In [1]: import numpy as np

In [2]: from numpy import linalg as LA

In [3]: np.set_printoptions(precision=2, suppress=True, linewidth=140)

In [4]: rng = np.random.default_rng(42)

In [5]: idx = rng.integers(0, 3, 4)

In [6]: F = np.array([[-3, -3, -1, -1], [-2, -1, -1, 2], [2, 2, 1, -3], [-3, -3, -3, 0]]) * (idx[:, None] == idx)

In [7]: print(F)
[[-3  0  0  0]
 [ 0 -1  0  0]
 [ 0  0  1 -3]
 [ 0  0 -3  0]]

In [8]: idx = rng.permutation(4)

In [9]: A2 = F[:, idx] * rng.choice([-1, 1], 4)

In [10]: print(A2)
[[ 0  0  0 -3]
 [ 0  1  0  0]
 [-3  0 -1  0]
 [ 0  0  3  0]]

In [11]: U, _, Vh = LA.svd(F.T @ A2)

In [12]: print(np.round(LA.lstsq(F, A2)[0], 2) + 0)
[[ 0.  0.  0.  1.]
 [ 0. -1.  0.  0.]
 [ 0.  0. -1.  0.]
 [ 1.  0.  0.  0.]]

In [13]: print(np.round(np.poly(A2), 2) + 0)
[  1.   0.  -1. -27.  27.]

In [14]: print(round(float(LA.det(A2.T)), 2))
27.0

In [15]: print(round(float(LA.det(2 * A2)), 2), round(LA.det(A2), 2))
432.0 27.0

In [16]: A2 = np.array([[1, 0], [-3, 0], [3, -2]])

In [17]: data = np.tile(A2, (2, 3))

In [18]: print(data)
[[ 1  0  1  0  1  0]
 [-3  0 -3  0 -3  0]
 [ 3 -2  3 -2  3 -2]
 [ 1  0  1  0  1  0]
 [-3  0 -3  0 -3  0]
 [ 3 -2  3 -2  3 -2]]

In [19]: r = LA.matrix_rank(data)

In [20]: print(r)
2

In [21]: ns = LA.svd(data)[2][r:].T

In [22]: print(np.round(ns @ ns.T, 2) + 0)
[[ 0.67  0.   -0.33  0.   -0.33  0.  ]
 [ 0.    0.67  0.   -0.33  0.   -0.33]
 [-0.33  0.    0.67  0.   -0.33  0.  ]
 [ 0.   -0.33  0.    0.67  0.   -0.33]
 [-0.33  0.   -0.33  0.    0.67  0.  ]
 [ 0.   -0.33  0.   -0.33  0.    0.67]]

In [23]: print(LA.matrix_rank(data.T @ data), LA.matrix_rank(data @ data.T))
2 2

In [24]: print(ns.shape)
(6, 4)

In [25]: W0 = np.load("sample9.npy")

In [26]: print(W0)
[[ 1  0  1  3  0]
 [ 1  3  3  3  3]
 [ 0  1  1  2  0]
 [ 1  0  1  1  1]
 [ 2  1  2  3  2]
 [ 5 12 13 15 12]]

In [27]: print(np.round(LA.det(F), 2))
-27.0

In [28]: q, V = LA.qr(W0[:, :3])[0], LA.qr(W0[:, 3:])[0]

In [29]: s = LA.svd(q.T @ V, compute_uv=False)

In [30]: print(round(float(LA.norm(q @ q.T - V @ V.T, 2)), 2))
1.0

In [31]: print(s)
[1.   0.67]

In [32]: vec = np.array([2, 1, 0, 0, 2])

In [33]: target = W0 @ vec

In [34]: print(np.round(LA.pinv(W0) @ W0, 2) + 0)
[[1. 0. 0. 0. 0.]
 [0. 1. 0. 0. 0.]
 [0. 0. 1. 0. 0.]
 [0. 0. 0. 1. 0.]
 [0. 0. 0. 0. 1.]]

In [35]: print(np.round(LA.solve(W0.T @ W0, W0.T @ target), 2) + 0)
[2. 1. 0. 0. 2.]

In [36]: LA.solve(W0, target)
LinAlgError: Last 2 dimensions of the array must be square


In [37]: target = target + 0.1 * rng.normal(size=6)

In [38]: print(target)
[ 2.01 10.97  1.    3.91  9.09 46.08]

In [39]: coef, *_ = LA.lstsq(W0, target)

In [40]: print(coef.round())
[ 2.  1. -0.  0.  2.]

In [41]: print([round(float(LA.norm(LA.solve(W0.T @ W0 + lam * np.eye(5), W0.T @ target))), 2) for lam in (0, 1, 10, 100)])
[3.21, 2.33, 1.79, 1.54]

In [42]: feats = np.loadtxt("test15.csv", delimiter=",")

In [43]: print(feats)
[[-0.13 -0.78  0.29  0.31  0.07  0.23  0.38]
 [ 0.13 -0.45 -0.39 -0.44 -0.07  0.44 -0.48]
 [-0.19 -0.23 -0.1   0.54  0.04 -0.43 -0.65]
 [-0.19  0.03 -0.38 -0.01  0.89  0.03  0.13]
 [ 0.42 -0.31 -0.46 -0.11 -0.13 -0.61  0.35]
 [ 0.58 -0.1   0.58 -0.21  0.42 -0.18 -0.25]
 [ 0.61  0.18 -0.24  0.6   0.01  0.41  0.02]]

In [44]: vec = np.array([3, 0, 5, 4, 5, 0, 5])

In [45]: h = np.maximum(feats @ vec, 0)

In [46]: print(np.flatnonzero(h > 1e-9))
[0 3 5 6]

In [47]: print(np.tanh(feats @ vec))
[ 1.   -1.   -0.96  0.99 -0.38  1.    1.  ]

In [48]: q, R = LA.qr(feats)

In [49]: print(round(np.trace(q @ q.T), 2))
7.0

In [50]: print(q.shape, R.shape)
(7, 7) (7, 7)

In [51]: print(abs(R[0, 0]), round(float(LA.norm(feats[:, 0])), 2))
1.0 1.0

In [52]: print(np.round(q.T @ q, 2) + 0)
[[1. 0. 0. 0. 0. 0. 0.]
 [0. 1. 0. 0. 0. 0. 0.]
 [0. 0. 1. 0. 0. 0. 0.]
 [0. 0. 0. 1. 0. 0. 0.]
 [0. 0. 0. 0. 1. 0. 0.]
 [0. 0. 0. 0. 0. 1. 0.]
 [0. 0. 0. 0. 0. 0. 1.]]
